% ipython --no-banner

In [1]: import numpy as np

In [2]: np.set_printoptions(suppress=True, linewidth=100)

In [3]: data = np.load("data.npy")

In [4]: data
Out[4]: 
array([[-1,  2, -1,  1, -2,  1],
       [-3, -1,  3,  3,  3,  2],
       [-1,  1,  0, -2, -3,  1],
       [ 1,  2,  3, -3,  1, -3],
       [-2,  0,  2, -2, -1,  1],
       [ 2,  0,  2,  3, -2,  1]])

In [5]: x = np.array([2, 2, 2, -1, 2, 1])

In [6]: target = data @ x

In [7]: beta, lr = np.zeros(6), 1 / np.linalg.norm(data, 2) ** 2

In [8]: for i in range(50):
   ...:     beta -= lr * data.T @ (data @ beta - target)
   ...:     if i % 10 == 0: print(i, round(np.linalg.norm(data @ beta - target), 2))
   ...: 
0 6.07
10 0.49
20 0.26
30 0.23
40 0.22

In [9]: round(np.linalg.cond(data), 2)
Out[9]: np.float64(100.77)

In [10]: K = np.load("block11.npy")

In [11]: K
Out[11]: 
array([[ 6.35,  2.41,  1.41,  0.58,  2.34, -1.17,  0.91, -4.47],
       [-0.55,  2.09, -3.23, -0.86,  4.2 ,  0.76, -4.89, -1.76],
       [ 4.2 , -4.54, -4.9 ,  3.68, -5.08, -1.14,  3.27,  4.73],
       [-6.95,  0.99, -1.38,  5.58,  4.5 , -5.61,  2.77,  6.1 ],
       [-1.64,  0.43,  3.36, -3.81, -0.42,  1.83,  3.55, -3.71],
       [-2.38, -3.23,  2.21, -3.21,  2.53, -0.17, -1.44, -5.  ],
       [-3.83,  1.07, -0.99,  5.94,  0.95,  1.62, -2.52, -0.37],
       [ 1.9 ,  6.83, -0.67,  1.56, -8.95,  2.92, -1.59, -2.06],
       [-1.02, -0.17, -0.55,  0.27,  4.18, -0.31,  5.2 ,  0.16],
       [-2.8 , -1.74, -6.87,  0.87,  5.84,  3.76, -3.22,  5.31],
       [-0.31,  1.96,  9.65, -1.02,  4.07, -1.8 , -5.48,  3.46],
       [ 3.2 ,  0.84, -0.39, -0.4 ,  0.6 , -3.35,  4.77, -1.77],
       [ 3.95,  2.07,  3.15,  1.15, -4.39, -2.44,  0.06,  1.71],
       [-2.58, -0.08,  3.63,  3.45, -1.02,  2.28,  0.9 , -4.57],
       [-7.47,  2.54, -2.54, -3.86,  2.81,  7.73,  6.46,  1.54],
       [ 1.37,  4.43,  2.11,  4.71, -7.54, -4.78, -0.58,  4.99],
       [ 2.63,  0.66, -6.86, -2.31, -2.53,  0.7 , -1.26, -0.73],
       [ 3.  , -2.02, -0.19,  0.91,  1.4 ,  0.8 , -0.94,  2.8 ],
       [-3.72,  1.37, -4.15, -3.97,  3.57,  9.99,  4.13, -7.65],
       [ 1.3 ,  0.58, -1.51, 16.39, -2.26, -1.91, -2.77, -0.55],
       [ 0.29,  3.27, -0.47, -3.47, -3.06, -1.07, -0.19,  0.06]])

In [12]: rng = np.random.default_rng(504284)

In [13]: A2 = K + rng.integers(-2, 3, (21, 6)) @ rng.integers(-2, 3, (6, 8))

In [14]: A2.round(2)
Out[14]: 
array([[  7.35,   0.41,   5.41,  -6.42,  -5.66,   2.83,   0.91, -16.47],
       [  0.45,  -1.91,  -9.23,   4.14,  -1.8 , -11.24,  -8.89,  -3.76],
       [  9.2 ,  -6.54,  -4.9 ,  10.68,  -8.08,  -1.14,  -4.73,   3.73],
       [ -0.95, -11.01,  -8.38,  13.58,   6.5 , -12.61, -13.23,  -1.9 ],
       [ -1.64,  -6.57,  -5.64,   0.19,  -5.42, -12.17,   1.55, -18.71],
       [ -4.38,  -9.23,   3.21, -17.21,   6.53,   3.83,   0.56, -15.  ],
       [ -1.83,   5.07,  11.01,  -6.06,   4.95,  20.62,  -0.52,   7.63],
       [  3.9 ,  -0.17,   0.33, -14.44,  -6.95,   4.92,   0.41,  -8.06],
       [  0.98,   1.83,  -2.55,   4.27,   6.18,  -3.31,   7.2 ,   6.16],
       [-10.8 ,   2.26,  -7.87,   4.87,   5.84,   1.76,  -1.22,   7.31],
       [ -3.31,   1.96,   7.65,  -2.02,   9.07,  -1.8 ,  -1.48,  -1.54],
       [  1.2 ,   5.84,   2.61,   5.6 ,  -1.4 ,   1.65,   4.77,  -3.77],
       [  5.95,  -5.93,  -3.85,   3.15,  -8.39, -14.44,  -5.94,  -4.29],
       [ -8.58,   7.92,   7.63,   3.45,  -9.02,   3.28,   6.9 ,  -0.57],
       [ -2.47,  -1.46,  -1.54, -10.86,   6.81,   9.73,   4.46,   7.54],
       [  4.37,  -2.57,  -2.89,   5.71, -14.54, -13.78,  -4.58,  -8.01],
       [  6.63,   3.66,  -1.86,   1.69,  -3.53,   6.7 ,  -7.26,  12.27],
       [ -2.  ,   2.98,  -0.19,   3.91,  -2.6 ,  -0.2 ,   5.06,  -3.2 ],
       [ -5.72,  -1.63,  -5.15, -13.97,   7.57,   8.99,   8.13,  -7.65],
       [ -2.7 ,  -1.42,   1.49,   0.39,   7.74,   6.09,   3.23,  -0.55],
       [  4.29,  -0.73,  -3.47,   4.53,  -7.06,  -7.07, -10.19,   2.06]])

In [15]: np.round(np.linalg.svd(A2 - K, compute_uv=False), 2) + 0
Out[15]: array([55.82, 40.25, 29.46, 21.21, 14.81,  7.63,  0.  ,  0.  ])

In [16]: np.abs(A2 - K).sum(axis=1)
Out[16]: 
array([38., 40., 26., 66., 56., 43., 63., 38., 23., 23., 20., 25., 47., 37., 31., 49., 42., 30.,
       25., 49., 41.])
